$ python -q
>>> import numpy as np
>>> import numpy.linalg as la
>>> np.set_printoptions(precision=1, suppress=True, linewidth=120)
>>> def rd(a):
...     return np.round(a, 1) + 0
... 
>>> K = np.load("m.npy")
>>> K
array([[-6,  0,  0,  0,  0,  0,  0],
       [ 0,  1,  0,  0,  0,  0,  0],
       [ 0,  0,  3,  0,  0,  0,  0],
       [ 0,  0,  0,  1,  0,  0,  0],
       [ 0,  0,  0,  0,  3,  0,  0],
       [ 0,  0,  0,  0,  0,  6,  0],
       [ 0,  0,  0,  0,  0,  0, -4]])
>>> w, vecs = la.eigh(K)
>>> vecs.T @ vecs
array([[1., 0., 0., 0., 0., 0., 0.],
       [0., 1., 0., 0., 0., 0., 0.],
       [0., 0., 1., 0., 0., 0., 0.],
       [0., 0., 0., 1., 0., 0., 0.],
       [0., 0., 0., 0., 1., 0., 0.],
       [0., 0., 0., 0., 0., 1., 0.],
       [0., 0., 0., 0., 0., 0., 1.]])
>>> w
array([-6., -4.,  1.,  1.,  3.,  3.,  6.])
>>> np.unique(w.round(6) + 0, return_counts=True)[1]
array([1, 1, 2, 2, 1])
>>> (w > 1e-8).sum(), (w < -1e-8).sum()
(np.int64(5), np.int64(2))
>>> np.abs(vecs[:, -1]).round(6).argmax()
np.int64(5)
>>> rng = np.random.default_rng(1640)
>>> idx = rng.permutation(7)
>>> idx
array([3, 4, 6, 5, 2, 0, 1])
>>> other = K[idx][:, idx]
>>> np.trace(other)
np.int64(4)
>>> np.diag(other)
array([ 1,  3, -4,  6,  3, -6,  1])
>>> np.all(la.eigvalsh(K) > 0)
np.False_
>>> rd(la.eigvalsh(K).min())
np.float64(-6.0)
>>> data = np.load("dump.npy")
>>> data
array([[3, 0, 1, 0, 1, 3, 1, 1, 2, 3, 2],
       [3, 3, 0, 2, 2, 3, 3, 2, 0, 3, 2],
       [0, 0, 2, 1, 3, 1, 3, 2, 2, 0, 3],
       [0, 0, 3, 3, 1, 1, 0, 0, 0, 0, 1],
       [3, 0, 1, 0, 1, 3, 1, 1, 2, 3, 2],
       [1, 1, 2, 2, 3, 1, 0, 2, 3, 0, 0],
       [3, 2, 0, 0, 1, 0, 2, 2, 1, 0, 3],
       [0, 0, 2, 0, 2, 3, 2, 3, 1, 2, 3]])
>>> # null space of dimension 4
>>> Q, Rm = la.qr(K)
>>> np.allclose(Rm.T @ Rm, K.T @ K)
True
>>> Q @ Rm
array([[-6.,  0.,  0.,  0.,  0.,  0.,  0.],
       [ 0.,  1.,  0.,  0.,  0.,  0.,  0.],
       [ 0.,  0.,  3.,  0.,  0.,  0.,  0.],
       [ 0.,  0.,  0.,  1.,  0.,  0.,  0.],
       [ 0.,  0.,  0.,  0.,  3.,  0.,  0.],
       [ 0.,  0.,  0.,  0.,  0.,  6.,  0.],
       [ 0.,  0.,  0.,  0.,  0.,  0., -4.]])
>>> abs(Rm[0, 0]), rd(la.norm(K[:, 0]))
(np.float64(6.0), np.float64(6.0))
